In [1]: import numpy as np

In [2]: np.set_printoptions(precision=2, suppress=True, linewidth=160)

In [3]: A2 = np.array([[0, 1, 2, 0], [0, -2, -2, -2], [0, 1, -1, 2], [0, 1, 0, 2]])

In [4]: mat = np.triu(A2, 1)

In [5]: mat
Out[5]: 
array([[ 0,  1,  2,  0],
       [ 0,  0, -2, -2],
       [ 0,  0,  0,  2],
       [ 0,  0,  0,  0]])

In [6]: # null space of dimension 1

In [7]: U, s, vt = np.linalg.svd(mat)

In [8]: evecs = vt[:(s > 1e-8).sum()]

In [9]: rng = np.random.default_rng(15)

In [10]: vec = mat[2] + 3 * mat[1] + rng.integers(2) * np.eye(4)[2]

In [11]: vec
Out[11]: array([ 0.,  0., -5., -4.])

In [12]: np.diag(evecs.T @ evecs)
Out[12]: array([0., 1., 1., 1.])

In [13]: np.linalg.matrix_rank(np.vstack([mat, vec]))
Out[13]: np.int64(3)

In [14]: feats = np.loadtxt("x.csv", delimiter=",")

In [15]: feats
Out[15]: 
array([[ 17.52,  15.79,  11.89,  -3.39, -21.88],
       [ -9.46,   4.3 ,  20.54, -16.92, -24.59],
       [ 19.97,  14.19,   8.58,  -4.39, -22.68],
       [  7.  , -12.8 ,  13.29,   0.06,  -5.09],
       [  4.27, -15.51,  13.43,  -1.57,  -3.64],
       [  5.37, -15.04,  15.13,   1.02,  -3.07],
       [  5.28, -16.03,  16.2 ,  -2.86,  -3.09],
       [  6.45, -14.54,  14.73,   0.36,  -3.26],
       [ 18.  ,  16.88,   9.7 ,  -3.57, -22.03],
       [  6.87, -15.23,  14.3 ,  -1.85,  -2.72],
       [  6.95, -14.31,  14.25,  -0.33,  -1.8 ],
       [  6.35, -16.99,  13.39,  -0.33,  -2.82],
       [ 18.99,  16.37,  10.93,  -1.95, -23.  ],
       [  5.57, -14.28,  12.81,  -1.84,  -3.63],
       [  6.27, -15.8 ,  15.26,  -0.71,  -3.55],
       [ 17.73,  18.41,  10.3 ,  -1.55, -25.66],
       [-11.74,   4.76,  17.97, -14.76, -24.21],
       [ -8.81,   3.31,  19.29, -15.78, -23.83],
       [  4.42, -15.86,  15.54,  -1.06,  -3.95],
       [ 18.94,  16.05,   9.47,  -2.19, -24.18],
       [ -9.42,   4.59,  18.06, -16.34, -25.6 ],
       [ 16.96,  17.45,  11.16,  -2.98, -23.16],
       [ -9.96,   4.1 ,  18.01, -14.74, -25.39],
       [  6.64, -14.84,  14.75,  -0.61,  -2.35],
       [  6.72, -13.16,  14.69,  -0.03,  -3.6 ],
       [ 17.09,  15.76,  10.15,  -1.4 , -21.86],
       [ 17.66,  17.42,  10.88,  -1.75, -23.46],
       [ 20.26,  17.73,   9.67,  -2.02, -22.14],
       [-10.09,   4.54,  18.13, -16.49, -24.08],
       [ 18.78,  18.32,   8.98,  -2.31, -21.07],
       [ 17.72,  16.99,   8.6 ,  -3.16, -22.46]])

In [16]: hat = feats @ np.linalg.solve(feats.T @ feats, feats.T)

In [17]: round(float(np.trace(hat)), 2)
Out[17]: 5.0

In [18]: q, Rm = np.linalg.qr(feats)

In [19]: np.abs(np.diag(Rm))
Out[19]: array([71.47, 73.65, 69.05,  7.17,  7.3 ])

In [20]: np.round(q.T @ q, 2) + 0
Out[20]: 
array([[1., 0., 0., 0., 0.],
       [0., 1., 0., 0., 0.],
       [0., 0., 1., 0., 0.],
       [0., 0., 0., 1., 0.],
       [0., 0., 0., 0., 1.]])

In [21]: Rm
Out[21]: 
array([[-71.47, -31.68, -30.99,  -4.51,  53.11],
       [  0.  , -73.65,  17.61,  12.29,  39.5 ],
       [  0.  ,   0.  ,  69.05, -37.35, -74.78],
       [  0.  ,   0.  ,   0.  ,   7.17,   3.66],
       [  0.  ,   0.  ,   0.  ,   0.  ,   7.3 ]])

In [22]: q.shape, Rm.shape
Out[22]: ((31, 5), (5, 5))

In [23]: round(float(abs(Rm[0, 0])), 2), round(float(np.linalg.norm(feats[:, 0])), 2)
Out[23]: (71.47, 71.47)

In [24]: np.allclose(Rm.T @ Rm, feats.T @ feats)
Out[24]: True
